$ ipython --no-banner

In [1]: import numpy as np

In [2]: from numpy import linalg as LA

In [3]: np.set_printoptions(precision=3, suppress=True, linewidth=160, sign=" ")

In [4]: tidy = lambda a: np.round(a, 3) + 0

In [5]: J = np.load("run13.npy")

In [6]: J
Out[6]: 
array([[ 1,  0,  0,  0],
       [ 2,  1,  0,  0],
       [ 0,  3,  1,  0],
       [ 2,  0,  2,  1]])

In [7]: # triangular: eigenvalues sit on the diagonal

In [8]: hat = np.triu(np.array([[4, 0, 2, -1], [5, -4, 0, 5], [-5, 3, 4, -2], [3, 1, -5, 5]]), 1) + np.eye(4)

In [9]: M2 = hat @ J @ LA.inv(hat)

In [10]: LA.matrix_rank(M2)
Out[10]: np.int64(4)

In [11]: M2
Out[11]: 
array([[ -1.,   6.,   2., -28.],
       [ 12.,   1., -14., -16.],
       [ -4.,   3.,   5., -11.],
       [  2.,   0.,  -2.,  -1.]])

In [12]: evals, evecs = LA.eig(J)

In [13]: tidy(np.sort(LA.eigvals(LA.inv(J))))
Out[13]: array([ 1.,  1.,  1.,  1.])

In [14]: np.prod(evals)
Out[14]: np.float64(1.0)

In [15]: tidy(np.sort(LA.eigvals(J @ J)))
Out[15]: array([ 1.,  1.,  1.,  1.])

In [16]: tidy(np.sort(LA.eigvals(J.T)))
Out[16]: array([ 1.,  1.,  1.,  1.])

In [17]: evals
Out[17]: array([ 1.,  1.,  1.,  1.])

In [18]: r0 = np.array([-3, -1, 1, 1])

In [19]: M2 = J + np.outer(r0, np.eye(4)[1])

In [20]: print(LA.matrix_rank(M2 - J))
1

In [21]: r0 = np.array([0, -2, -3])

In [22]: rng = np.random.default_rng(746)

In [23]: m1 = np.outer(rng.normal(size=10), r0) + 0.05 * rng.normal(size=(10, 3))

In [24]: tidy(m1)
Out[24]: 
array([[ 0.077, -0.328, -0.557],
       [ 0.02 , -1.608, -2.346],
       [ 0.117,  0.777,  1.051],
       [-0.055, -1.059, -1.468],
       [ 0.022, -2.305, -3.373],
       [ 0.013, -0.358, -0.514],
       [-0.013,  2.247,  3.416],
       [ 0.001,  0.341,  0.507],
       [-0.021, -2.556, -3.812],
       [ 0.011, -0.637, -0.965]])

In [25]: W2 = m1[[8, 1]].astype(float)

In [26]: for _ in range(7):
    ...:     labels = LA.norm(m1[:, None] - W2, axis=-1).argmin(axis=1)
    ...:     W2 = np.array([m1[labels == j].mean(axis=0) for j in range(2)])
    ...: 

In [27]: print(labels)
[ 1  0  1  0  0  1  1  1  0  1]

In [28]: tidy(W2)
Out[28]: 
array([[-0.009, -1.882, -2.75 ],
       [ 0.034,  0.34 ,  0.49 ]])

In [29]: np.abs(W2[1] - W2[0]).argmax()
Out[29]: np.int64(2)

In [30]: blk = np.stack([m1, -3 * m1, m1[::-1]])

In [31]: tidy(LA.norm(blk, axis=(1, 2)))
Out[31]: array([  8.372,  25.117,   8.372])

In [32]: tidy(np.einsum("bij,cij->bc", blk, blk))
Out[32]: 
array([[  70.095, -210.285,   19.532],
       [-210.285,  630.855,  -58.597],
       [  19.532,  -58.597,   70.095]])

In [33]: print(LA.matrix_rank(blk.reshape(3, -1)))
2

In [34]: blk.shape
Out[34]: (3, 10, 3)

In [35]: LA.matrix_rank(blk)
Out[35]: array([ 3,  3,  3])

In [36]: M2 = np.c_[m1[:, :2] @ np.array([[4, 1], [1, 3]]), np.array([0, 0, 1, 3, 0, 0, 2, 3, 3, -1])]

In [37]: tidy(M2)
Out[37]: 
array([[-0.02 , -0.907,  0.   ],
       [-1.529, -4.804,  0.   ],
       [ 1.243,  2.448,  1.   ],
       [-1.28 , -3.232,  3.   ],
       [-2.216, -6.894,  0.   ],
       [-0.306, -1.06 ,  0.   ],
       [ 2.196,  6.727,  2.   ],
       [ 0.344,  1.024,  3.   ],
       [-2.64 , -7.69 ,  3.   ],
       [-0.592, -1.9  , -1.   ]])

In [38]: print(LA.matrix_rank(np.c_[m1, M2]))
4

In [39]: LA.matrix_rank(M2)
Out[39]: np.int64(3)

In [40]: print(tidy(LA.norm(LA.qr(m1)[0].T @ M2, axis=0) ** 2 / ((M2 ** 2).sum(axis=0) + 1e-12)))
[ 1.    1.    0.11]

In [41]: cen = (M2 - M2.mean(axis=0)) / M2.std(axis=0)

In [42]: tidy(cen.std(axis=0))
Out[42]: array([ 1.,  1.,  1.])

In [43]: b = LA.lstsq(np.delete(cen, 2, axis=1), cen[:, 2])[0]

In [44]: tidy(1 - np.var(cen[:, 2] - np.delete(cen, 2, axis=1) @ b))
Out[44]: np.float64(0.304)

In [45]: X = np.load("out17.npy")

In [46]: print(X)
[[ 2  1  2 -1 -2]
 [ 1  0  0 -1  0]
 [ 2  2  2  2  1]
 [-1 -1 -1 -2  2]]

In [47]: M2 = X / np.sqrt((X ** 2).mean(axis=1, keepdims=True))

In [48]: LA.matrix_rank(M2) == LA.matrix_rank(X)
Out[48]: np.True_

In [49]: tidy(X - X.mean(axis=1, keepdims=True))
Out[49]: 
array([[ 1.6,  0.6,  1.6, -1.4, -2.4],
       [ 1. ,  0. ,  0. , -1. ,  0. ],
       [ 0.2,  0.2,  0.2,  0.2, -0.8],
       [-0.4, -0.4, -0.4, -1.4,  2.6]])

In [50]: print(tidy(LA.norm(M2, axis=1)))
[ 2.236  2.236  2.236  2.236]

In [51]: LA.matrix_rank(X - X.mean(axis=1, keepdims=True))
Out[51]: np.int64(4)

In [52]: G = X.T @ X

In [53]: LA.matrix_rank(G)
Out[53]: np.int64(4)

In [54]: (X @ X.T).shape
Out[54]: (4, 4)

In [55]: W = np.array([[2, 1, 2], [1, -1, 1], [1, -2, -2], [-1, 2, 0], [1, -2, -1]])

In [56]: b = np.array([-9, -8, 6])

In [57]: H = np.maximum(X @ W + b, 0)

In [58]: (H > 0).astype(int)
Out[58]: 
array([[ 0,  0,  1],
       [ 0,  0,  1],
       [ 0,  0,  1],
       [ 0,  0,  1]])

In [59]: H
Out[59]: 
array([[ 0,  0,  9],
       [ 0,  0,  8],
       [ 0,  0,  7],
       [ 0,  0,  3]])

In [60]: print(LA.matrix_rank(H))
1

In [61]: print((H > 0).mean(axis=0))
[ 0.  0.  1.]

In [62]: W2 = np.array([[1, 0, 1], [1, 2, 0], [3, 5, 3]])

In [63]: print(H @ W2)
[[ 27  45  27]
 [ 24  40  24]
 [ 21  35  21]
 [  9  15   9]]

In [64]: M2 = J[0, 0] * J[1:] - np.outer(J[1:, 0], J[0])

In [65]: M2
Out[65]: 
array([[ 0,  1,  0,  0],
       [ 0,  3,  1,  0],
       [ 0,  0,  2,  1]])

In [66]: np.flatnonzero(~M2.round(6).any(axis=1))
Out[66]: array([], dtype=int64)

In [67]: arr = (rng.random((5, 5)) < 0.3) + np.eye(5)

In [68]: arr /= arr.sum(axis=1, keepdims=True)

In [69]: tidy(arr)
Out[69]: 
array([[ 0.333,  0.   ,  0.   ,  0.333,  0.333],
       [ 0.   ,  0.667,  0.   ,  0.   ,  0.333],
       [ 0.   ,  0.333,  0.333,  0.333,  0.   ],
       [ 0.333,  0.   ,  0.   ,  0.667,  0.   ],
       [ 0.   ,  0.   ,  0.   ,  0.5  ,  0.5  ]])

In [70]: Q = arr.astype(float).copy()

In [71]: for j in range(5):
    ...:     Q[:, j] -= Q[:, :j] @ (Q[:, :j].T @ Q[:, j])
    ...:     Q[:, j] /= LA.norm(Q[:, j])
    ...: 

In [72]: tidy(Q.T @ arr)
Out[72]: 
array([[ 0.471,  0.   ,  0.   ,  0.707,  0.236],
       [ 0.   ,  0.745,  0.149,  0.149,  0.298],
       [ 0.   ,  0.   ,  0.298,  0.298, -0.149],
       [ 0.   ,  0.   ,  0.   ,  0.553,  0.352],
       [ 0.   ,  0.   ,  0.   ,  0.   ,  0.426]])

In [73]: tidy(Q.T @ Q)
Out[73]: 
array([[ 1.,  0.,  0.,  0.,  0.],
       [ 0.,  1.,  0.,  0.,  0.],
       [ 0.,  0.,  1.,  0.,  0.],
       [ 0.,  0.,  0.,  1.,  0.],
       [ 0.,  0.,  0.,  0.,  1.]])

In [74]: tidy(Q)
Out[74]: 
array([[ 0.707,  0.   ,  0.   , -0.302,  0.64 ],
       [ 0.   ,  0.894, -0.447,  0.   ,  0.   ],
       [ 0.   ,  0.447,  0.894,  0.   ,  0.   ],
       [ 0.707,  0.   ,  0.   ,  0.302, -0.64 ],
       [ 0.   ,  0.   ,  0.   ,  0.905,  0.426]])

In [75]: M2 = np.array([[2, 0], [-2, 2], [-2, -2], [1, -1], [0, 1]])

In [76]: tidy(arr @ M2)
Out[76]: 
array([[ 1.   ,  0.   ],
       [-1.333,  1.667],
       [-1.   , -0.333],
       [ 1.333, -0.667],
       [ 0.5  ,  0.   ]])

In [77]: tidy(np.einsum("ik,kj->ij", arr, M2))
Out[77]: 
array([[ 1.   ,  0.   ],
       [-1.333,  1.667],
       [-1.   , -0.333],
       [ 1.333, -0.667],
       [ 0.5  ,  0.   ]])

In [78]: print(LA.matrix_rank(np.vstack([arr, M2.T])))
5

In [79]: tidy(np.einsum("ij,ij->i", arr, arr))
Out[79]: array([ 0.333,  0.556,  0.333,  0.556,  0.5  ])

In [80]: tidy(M2.T @ arr.T)
Out[80]: 
array([[ 1.   , -1.333, -1.   ,  1.333,  0.5  ],
       [ 0.   ,  1.667, -0.333, -0.667,  0.   ]])

In [81]: print(tidy(np.einsum("ik,kj->ji", arr, M2)))
[[ 1.    -1.333 -1.     1.333  0.5  ]
 [ 0.     1.667 -0.333 -0.667  0.   ]]

In [82]: LA.matrix_rank(arr @ M2)
Out[82]: np.int64(2)
